$ python -q
>>> import numpy as np
>>> import numpy.linalg as la
>>> np.set_printoptions(precision=2, suppress=True, linewidth=100)
>>> out = np.array([[3, 3, 2, 2, 0, 3, 3, 1],
...     [3, 2, 1, 3, 3, 0, 2, 0],
...     [2, 3, 1, 3, 0, 3, 3, 0],
...     [3, 3, 0, 2, 2, 2, 0, 3],
...     [0, 2, 0, 0, 2, 0, 2, 1],
...     [2, 3, 0, 1, 0, 3, 1, 2],
...     [1, 3, 3, 2, 0, 1, 1, 3],
...     [0, 1, 1, 2, 3, 3, 2, 1]])
>>> J = out - out.T
>>> print(J)
[[ 0  0  0 -1  0  1  2  1]
 [ 0  0 -2  0  1 -3 -1 -1]
 [ 0  2  0  3  0  3  0 -1]
 [ 1  0 -3  0  2  1 -2  1]
 [ 0 -1  0 -2  0  0  2 -2]
 [-1  3 -3 -1  0  0  0 -1]
 [-2  1  0  2 -2  0  0  1]
 [-1  1  1 -1  2  1 -1  0]]
>>> rng = np.random.default_rng(62459)
>>> out = J + rng.integers(-2, 3, (8, 6)) @ rng.integers(-2, 3, (6, 8))
>>> print(out)
[[-13   3   8  -2  -9   5  -2  -4]
 [ -8  -1   4  -3  -4   0  -3  -3]
 [  4   0   6  -3   6   3  -2  -7]
 [  5   5   1  -8   9   7 -10  -1]
 [ -2   4   2   4  -3  -2   0  -6]
 [  1   9 -10   8  -2  -1  -1   6]
 [  3   9 -10   7   0  -2   2  -2]
 [ -4  -2  -1  -4  -3  -1   5 -11]]
>>> print(np.abs(out - J).sum(axis=1))
[47 30 32 44 26 35 37 35]
>>> print(la.matrix_rank(out - J, tol=1e-8))
6
>>> arr = np.load("a.npy")
>>> print(arr)
[[-0.31  0.31 -0.16  0.29 -0.12 -0.63  0.32  0.44]
 [ 0.13 -0.45  0.13  0.72  0.23 -0.1   0.29 -0.31]
 [-0.22  0.2  -0.12  0.24  0.74  0.34 -0.21  0.36]
 [ 0.13 -0.66  0.18 -0.33  0.2  -0.23  0.03  0.56]
 [-0.04 -0.24 -0.24  0.37 -0.56  0.49 -0.09  0.43]
 [-0.13 -0.27 -0.87 -0.21  0.13 -0.03  0.18 -0.22]
 [-0.88 -0.24  0.29 -0.13 -0.06  0.14  0.14 -0.17]
 [-0.18 -0.18 -0.1   0.18 -0.07 -0.4  -0.84 -0.13]]
>>> blk = np.stack([arr, 5 * arr, arr[::-1]])
>>> print(la.matrix_rank(blk))
[8 8 8]
>>> print((blk @ arr.T).shape)
(3, 8, 8)
